$ ipython --no-banner

In [1]: import numpy as np

In [2]: np.set_printoptions(precision=2, suppress=True, linewidth=160, sign=" ")

In [3]: rng = np.random.default_rng(910)

In [4]: labels = rng.integers(0, 3, 4)

In [5]: E = (labels[:, None] == labels) * 2 + np.eye(4)

In [6]: print(E)
[[ 3.  0.  0.  2.]
 [ 0.  3.  0.  0.]
 [ 0.  0.  3.  0.]
 [ 2.  0.  0.  3.]]

In [7]: Lm = np.linalg.cholesky(E)

In [8]: print(Lm)
[[ 1.73  0.    0.    0.  ]
 [ 0.    1.73  0.    0.  ]
 [ 0.    0.    1.73  0.  ]
 [ 1.15  0.    0.    1.29]]

In [9]: print(Lm @ Lm.T)
[[ 3.  0.  0.  2.]
 [ 0.  3.  0.  0.]
 [ 0.  0.  3.  0.]
 [ 2.  0.  0.  3.]]

In [10]: def softmax(z):
    ...:     e = np.exp(z - z.max(axis=-1, keepdims=True))
    ...:     return e / e.sum(axis=-1, keepdims=True)
    ...: 

In [11]: print(np.round(softmax(10 * E[3]), 2) + 0)
[ 0.  0.  0.  1.]

In [12]: print(softmax(E[3] + 4))
[ 0.25  0.03  0.03  0.68]

In [13]: S = E @ E.T / np.sqrt(4)

In [14]: print(np.round(softmax(S), 2) + 0)
[[ 0.62  0.    0.    0.38]
 [ 0.01  0.97  0.01  0.01]
 [ 0.01  0.01  0.97  0.01]
 [ 0.38  0.    0.    0.62]]

In [15]: print(np.round(softmax(S + np.triu(np.full(S.shape, -np.inf), 1)), 2) + 0)
[[ 1.    0.    0.    0.  ]
 [ 0.01  0.99  0.    0.  ]
 [ 0.01  0.01  0.98  0.  ]
 [ 0.38  0.    0.    0.62]]

In [16]: print(softmax(S).round(6).argmax(axis=1))
[ 0  1  2  3]

In [17]: vec = np.array([0, 0, 1, 1])

In [18]: y = E @ vec

In [19]: print(y)
[ 2.  0.  3.  3.]

In [20]: print(np.round(np.linalg.solve(E, E[:, 0]), 2) + 0)
[ 1.  0.  0.  0.]

In [21]: print(np.linalg.solve(E.T, E[3]))
[ 0.  0.  0.  1.]

In [22]: print(np.linalg.solve(E, -2 * y))
[ 0.  0. -2. -2.]

In [23]: print(np.linalg.solve(E, y + E[:, 2]))
[ 0.  0.  2.  1.]

In [24]: mat = np.load("x.npy")

In [25]: print(mat)
[[ 0.99  0.9   0.68  0.06 -0.35]
 [-0.86  0.07 -0.57  0.88  0.23]
 [-0.91 -0.15 -0.71  0.87  0.31]
 [ 1.    0.67  0.37 -0.82 -0.2 ]
 [-1.   -0.86 -0.91  0.77  0.54]
 [ 0.94  0.37  0.76 -0.83 -0.35]
 [-0.79 -0.96  0.3  -0.99 -0.01]
 [-0.87 -0.96  0.05 -0.98  0.08]
 [ 0.93 -0.68  0.91 -1.   -0.46]
 [ 0.85  0.31  0.58 -0.63 -0.24]
 [-0.95  0.23 -0.01  0.91  0.01]
 [-0.19 -0.41 -0.69  0.06  0.3 ]
 [-1.    0.67  0.18  0.99 -0.07]
 [ 0.61  0.52  0.23  0.31 -0.11]
 [ 0.96  0.88  0.45  0.56 -0.24]
 [ 0.98  0.12 -0.38 -0.74  0.11]
 [-0.61 -0.48 -0.53  0.04  0.23]
 [-0.82  0.68 -0.3   0.98  0.08]
 [ 1.    0.85  0.35 -0.24 -0.21]
 [ 0.99  0.98  0.07  0.97 -0.15]
 [ 1.    0.99  0.79  0.82 -0.46]
 [-1.   -0.99 -0.29 -0.95  0.24]
 [ 0.87  0.95  0.2   0.96 -0.16]
 [ 0.43 -0.94  0.85 -1.   -0.34]
 [ 0.95 -0.38  0.77 -0.99 -0.34]
 [ 0.84 -0.88 -0.03 -0.99  0.06]
 [ 0.47  0.17 -0.26  0.16  0.08]
 [ 1.    0.45  0.97 -0.99 -0.63]
 [-0.93 -0.81 -0.24 -0.54  0.15]
 [-0.66 -0.06  0.71 -0.25 -0.28]
 [ 0.72 -0.8   0.69 -0.99 -0.24]
 [ 0.96  0.69 -0.22  0.29  0.02]
 [-0.66  0.17 -0.46  0.81  0.17]
 [ 0.99  0.77  0.18 -0.2  -0.13]]

In [26]: vec = np.array([2, 1, 1, 0, 3])

In [27]: y = mat @ vec

In [28]: print(np.round(np.linalg.pinv(mat) @ mat, 2) + 0)
[[ 1.  0.  0.  0.  0.]
 [ 0.  1.  0.  0.  0.]
 [ 0.  0.  1.  0.  0.]
 [ 0.  0.  0.  1.  0.]
 [ 0.  0.  0.  0.  1.]]

In [29]: print(np.round(np.linalg.solve(mat.T @ mat, mat.T @ y), 2) + 0)
[ 2.  1.  1.  0.  3.]

In [30]: y = y + 0.05 * rng.normal(size=34)

In [31]: print(y)
[ 2.53 -1.55 -1.76  2.48 -2.15  2.04 -2.2  -2.42  0.7   1.92 -1.63 -0.64 -1.27  1.61  2.56  1.88 -1.48 -1.02  2.6   2.68  2.45 -2.54  2.41 -0.3   1.16  1.
  1.06  1.57 -2.47 -1.57  0.6   2.56 -1.13  2.46]

In [32]: beta, *_ = np.linalg.lstsq(mat, y)

In [33]: print(np.round(np.linalg.norm(y - mat @ beta), 2))
0.31

In [34]: print(np.round(mat.T @ (y - mat @ beta), 2) + 0)
[ 0.  0.  0.  0.  0.]
